% python3 -q
>>> import numpy as np
>>> np.set_printoptions(precision=3, suppress=True, linewidth=100)
>>> tidy = lambda a: np.round(a, 3) + 0
>>> W0 = np.array([[-1, -3, 0, 0, 0, 0],
...     [-3, -1, 0, 0, 0, 0],
...     [-3, -2, 0, 0, 0, 0],
...     [0, 0, -1, -3, 0, 0],
...     [0, 0, -3, -1, 0, 0],
...     [0, 0, -3, -2, 0, 0],
...     [0, 0, 0, 0, -1, -3],
...     [0, 0, 0, 0, -3, -1],
...     [0, 0, 0, 0, -3, -2]])
>>> hat = W0 @ np.linalg.solve(W0.T @ W0, W0.T)
>>> print(tidy(hat))
[[ 0.926 -0.172  0.197  0.     0.     0.     0.     0.     0.   ]
 [-0.172  0.598  0.459  0.     0.     0.     0.     0.     0.   ]
 [ 0.197  0.459  0.475  0.     0.     0.     0.     0.     0.   ]
 [ 0.     0.     0.     0.926 -0.172  0.197  0.     0.     0.   ]
 [ 0.     0.     0.    -0.172  0.598  0.459  0.     0.     0.   ]
 [ 0.     0.     0.     0.197  0.459  0.475  0.     0.     0.   ]
 [ 0.     0.     0.     0.     0.     0.     0.926 -0.172  0.197]
 [ 0.     0.     0.     0.     0.     0.    -0.172  0.598  0.459]
 [ 0.     0.     0.     0.     0.     0.     0.197  0.459  0.475]]
>>> print(np.linalg.matrix_rank(np.eye(9) - hat))
3
>>> m1 = np.arange(16).reshape(4, 4) + 5
>>> print(m1)
[[ 5  6  7  8]
 [ 9 10 11 12]
 [13 14 15 16]
 [17 18 19 20]]
>>> U, s, Vh = np.linalg.svd(m1)
>>> V = Vh[:(s > 1e-8).sum()]
>>> rng = np.random.default_rng(55)
>>> x0 = m1[0] + -3 * m1[2] + rng.integers(2) * np.eye(4)[1]
>>> print(x0)
[-34. -35. -38. -40.]
>>> print(tidy(np.diag(V.T @ V)))
[0.7 0.3 0.3 0.7]
>>> print(np.linalg.matrix_rank(np.vstack([m1, x0])))
3
>>> print(tidy(np.linalg.norm(x0 - V.T @ V @ x0)))
0.837
